$ python -q
>>> import numpy as np
>>> np.set_printoptions(precision=1, suppress=True, linewidth=100, floatmode="fixed")
>>> def rnd(a):
...     return np.round(a, 1) + 0
... 
>>> feats = np.load("a.npy")
>>> print(feats)
[[5.0 1.0 1.0 1.0 1.0 1.0 1.0]
 [1.0 5.0 1.0 1.0 1.0 1.0 1.0]
 [1.0 1.0 5.0 1.0 1.0 1.0 1.0]
 [1.0 1.0 1.0 5.0 1.0 1.0 1.0]
 [1.0 1.0 1.0 1.0 5.0 1.0 1.0]
 [1.0 1.0 1.0 1.0 1.0 5.0 1.0]
 [1.0 1.0 1.0 1.0 1.0 1.0 5.0]]
>>> blk = np.stack([feats, 4 * feats, feats[::-1]])
>>> np.einsum("bij,cij->bc", blk, blk)
array([[ 217.0,  868.0,  121.0],
       [ 868.0, 3472.0,  484.0],
       [ 121.0,  484.0,  217.0]])
>>> (blk @ feats.T).shape
(3, 7, 7)
>>> np.linalg.matrix_rank(blk.reshape(3, -1))
np.int64(2)
>>> print(rnd(np.linalg.norm(blk, axis=(1, 2))))
[14.7 58.9 14.7]
>>> feats @ np.ones(7)
array([11.0, 11.0, 11.0, 11.0, 11.0, 11.0, 11.0])
>>> np.sort(np.abs(np.fft.fft(feats[0]))), rnd(np.sort(np.linalg.svd(feats, compute_uv=False)))
(array([ 4.0,  4.0,  4.0,  4.0,  4.0,  4.0, 11.0]), array([ 4.0,  4.0,  4.0,  4.0,  4.0,  4.0, 11.0]))
>>> (feats @ feats)[0]
array([31.0, 15.0, 15.0, 15.0, 15.0, 15.0, 15.0])
>>> np.allclose(feats @ feats.T, feats.T @ feats)
True
>>> arr = np.load("sample2.npy")
>>> print(arr)
[[-1  0  0]
 [-1  1  0]
 [ 2 -1 -3]]
>>> # triangular
>>> arr @ arr
array([[ 1,  0,  0],
       [ 0,  1,  0],
       [-7,  2,  9]])
>>> print(np.prod(np.diag(arr)), rnd(np.linalg.det(arr)))
3 3.0
>>> rnd(np.sort(np.linalg.eigvals(arr)))
array([-3.0, -1.0,  1.0])
>>> print([int(np.linalg.matrix_rank(np.linalg.matrix_power(arr, p))) for p in range(1, 4)])
[3, 3, 3]
>>> np.linalg.matrix_power(arr - np.diag(np.diag(arr)), 3)
array([[0, 0, 0],
       [0, 0, 0],
       [0, 0, 0]])
>>> np.linalg.matrix_rank(arr - arr[0, 0] * np.eye(3))
np.int64(2)
>>> W = np.array([[0, 8, 0], [0, 8, 8], [8, 4, 5]])
>>> b = np.array([1, 2, 1])
>>> act = np.maximum(arr @ W + b, 0)
>>> act
array([[1, 0, 1],
       [1, 2, 9],
       [0, 0, 0]])
>>> C = np.array([[1, 2, 0], [3, 1, 3], [1, 2, 0]])
>>> act @ C
array([[ 2,  4,  0],
       [16, 22,  6],
       [ 0,  0,  0]])
>>> W0 = np.load("dump.npy")
>>> W0
array([[0, 1, 0, 0, 0, 0],
       [1, 0, 0, 0, 0, 0],
       [0, 0, 0, 0, 1, 0],
       [0, 0, 0, 1, 0, 0],
       [0, 0, 1, 0, 0, 0],
       [0, 0, 0, 0, 0, 1]])
>>> print(W0.ravel(order="F"))
[0 1 0 0 0 0 1 0 0 0 0 0 0 0 0 0 1 0 0 0 0 1 0 0 0 0 1 0 0 0 0 0 0 0 0 1]
>>> W0.reshape(2, -1)
array([[0, 1, 0, 0, 0, 0, 1, 0, 0, 0, 0, 0, 0, 0, 0, 0, 1, 0],
       [0, 0, 0, 1, 0, 0, 0, 0, 1, 0, 0, 0, 0, 0, 0, 0, 0, 1]])
>>> blk = W0.reshape(6, 2, -1)
>>> blk.sum(axis=1)
array([[0, 1, 0],
       [1, 0, 0],
       [0, 1, 0],
       [1, 0, 0],
       [0, 0, 1],
       [0, 0, 1]])
>>> f = np.array([2, -2, 1, 1, -2, -1])
>>> Y = W0 + np.outer(f, np.eye(6)[2])
>>> print(np.linalg.matrix_rank(Y - W0))
1
>>> np.linalg.matrix_rank(np.linalg.inv(Y) - np.linalg.inv(W0), tol=1e-8)
np.int64(1)
>>> q, V = np.linalg.qr(W0[:, :4])[0], np.linalg.qr(W0[:, 4:])[0]
>>> sv = np.linalg.svd(q.T @ V, compute_uv=False)
>>> rnd(np.linalg.norm(q @ q.T - V @ V.T, 2))
np.float64(1.0)
>>> sv
array([0.0, 0.0])
>>> (sv > 0.9).sum()
np.int64(0)
>>> w, V = np.linalg.eigh(W0)
>>> print(rnd(V @ np.diag(w) @ V.T))
[[0.0 1.0 0.0 0.0 0.0 0.0]
 [1.0 0.0 0.0 0.0 0.0 0.0]
 [0.0 0.0 0.0 0.0 1.0 0.0]
 [0.0 0.0 0.0 1.0 0.0 0.0]
 [0.0 0.0 1.0 0.0 0.0 0.0]
 [0.0 0.0 0.0 0.0 0.0 1.0]]
>>> rnd(np.linalg.eigvalsh(W0 + -1 * np.eye(6)))
array([-2.0, -2.0,  0.0,  0.0,  0.0,  0.0])
>>> print(w.sum(), np.trace(W0))
2.0 2
>>> np.unique(w.round(6) + 0, return_counts=True)[1]
array([2, 4])
>>> rnd(np.linalg.eigvalsh(W0 @ W0))
array([1.0, 1.0, 1.0, 1.0, 1.0, 1.0])
>>> rng = np.random.default_rng(55862)
>>> lab = rng.integers(0, 3, 6)
>>> E = (lab[:, None] == lab) * 5 + np.eye(6)
>>> E
array([[6.0, 5.0, 0.0, 0.0, 0.0, 5.0],
       [5.0, 6.0, 0.0, 0.0, 0.0, 5.0],
       [0.0, 0.0, 6.0, 0.0, 5.0, 0.0],
       [0.0, 0.0, 0.0, 6.0, 0.0, 0.0],
       [0.0, 0.0, 5.0, 0.0, 6.0, 0.0],
       [5.0, 5.0, 0.0, 0.0, 0.0, 6.0]])
>>> w, V = np.linalg.eigh(E)
>>> x0 = np.array([3, 1, -3, 0, -2, 0])
>>> (np.sign(V[:, -1].round(6)) == np.sign(V[0, -1].round(6))).astype(int)
array([1, 1, 0, 0, 0, 1])
>>> x0 @ E @ x0
np.float64(228.0)
>>> np.abs(E).sum(axis=1).max(), rnd(np.abs(w).max())
(np.float64(16.0), np.float64(16.0))
>>> print(rnd(np.linalg.eigvalsh(E[1:, 1:])))
[ 1.0  1.0  6.0 11.0 11.0]
>>> rnd(V * np.sqrt(w) @ V.T)
array([[2.0, 1.0, 0.0, 0.0, 0.0, 1.0],
       [1.0, 2.0, 0.0, 0.0, 0.0, 1.0],
       [0.0, 0.0, 2.2, 0.0, 1.2, 0.0],
       [0.0, 0.0, 0.0, 2.4, 0.0, 0.0],
       [0.0, 0.0, 1.2, 0.0, 2.2, 0.0],
       [1.0, 1.0, 0.0, 0.0, 0.0, 2.0]])
>>> rnd(V * np.abs(w) @ V.T)
array([[6.0, 5.0, 0.0, 0.0, 0.0, 5.0],
       [5.0, 6.0, 0.0, 0.0, 0.0, 5.0],
       [0.0, 0.0, 6.0, 0.0, 5.0, 0.0],
       [0.0, 0.0, 0.0, 6.0, 0.0, 0.0],
       [0.0, 0.0, 5.0, 0.0, 6.0, 0.0],
       [5.0, 5.0, 0.0, 0.0, 0.0, 6.0]])
>>> blk = np.stack([E, -3 * E, E[::-1]])
>>> blk.shape
(3, 6, 6)
>>> np.linalg.matrix_rank(blk)
array([6, 6, 6])
>>> print(np.linalg.matrix_rank(blk.reshape(3, -1)))
2
>>> rnd(np.linalg.norm(blk, axis=(1, 2)))
array([20.4, 61.2, 20.4])
>>> U, sv, VT = np.linalg.svd(feats, full_matrices=False)
>>> np.allclose(U * sv @ VT, feats)
True
>>> rnd(VT @ VT.T)
array([[1.0, 0.0, 0.0, 0.0, 0.0, 0.0, 0.0],
       [0.0, 1.0, 0.0, 0.0, 0.0, 0.0, 0.0],
       [0.0, 0.0, 1.0, 0.0, 0.0, 0.0, 0.0],
       [0.0, 0.0, 0.0, 1.0, 0.0, 0.0, 0.0],
       [0.0, 0.0, 0.0, 0.0, 1.0, 0.0, 0.0],
       [0.0, 0.0, 0.0, 0.0, 0.0, 1.0, 0.0],
       [0.0, 0.0, 0.0, 0.0, 0.0, 0.0, 1.0]])
>>> print(rnd(U.T @ feats @ VT.T))
[[11.0  0.0  0.0  0.0  0.0  0.0  0.0]
 [ 0.0  4.0  0.0  0.0  0.0  0.0  0.0]
 [ 0.0  0.0  4.0  0.0  0.0  0.0  0.0]
 [ 0.0  0.0  0.0  4.0  0.0  0.0  0.0]
 [ 0.0  0.0  0.0  0.0  4.0  0.0  0.0]
 [ 0.0  0.0  0.0  0.0  0.0  4.0  0.0]
 [ 0.0  0.0  0.0  0.0  0.0  0.0  4.0]]
>>> Y = E[0, 0] * E[1:] - np.outer(E[1:, 0], E[0])
>>> Y
array([[ 0.0, 11.0,  0.0,  0.0,  0.0,  5.0],
       [ 0.0,  0.0, 36.0,  0.0, 30.0,  0.0],
       [ 0.0,  0.0,  0.0, 36.0,  0.0,  0.0],
       [ 0.0,  0.0, 30.0,  0.0, 36.0,  0.0],
       [ 0.0,  5.0,  0.0,  0.0,  0.0, 11.0]])
>>> rnd(E[:, 0] / E[0, 0])
array([1.0, 0.8, 0.0, 0.0, 0.0, 0.8])
>>> np.linalg.matrix_rank(Y), np.linalg.matrix_rank(E)
(np.int64(5), np.int64(6))
>>> X = np.loadtxt("w.csv", delimiter=",")
>>> X
array([[-3.0,  2.0,  0.0],
       [ 2.0,  0.0,  2.0],
       [ 0.0,  2.0,  3.0]])
>>> w, V = np.linalg.eigh(X)
>>> print(rnd(np.abs(V[:, -1])))
[0.1 0.5 0.9]
>>> w.sum(), np.trace(X)
(np.float64(0.0), np.float64(0.0))
>>> print(rnd(V.T @ V))
[[1.0 0.0 0.0]
 [0.0 1.0 0.0]
 [0.0 0.0 1.0]]
>>> (w > 1e-8).sum(), (w < -1e-8).sum()
(np.int64(1), np.int64(1))
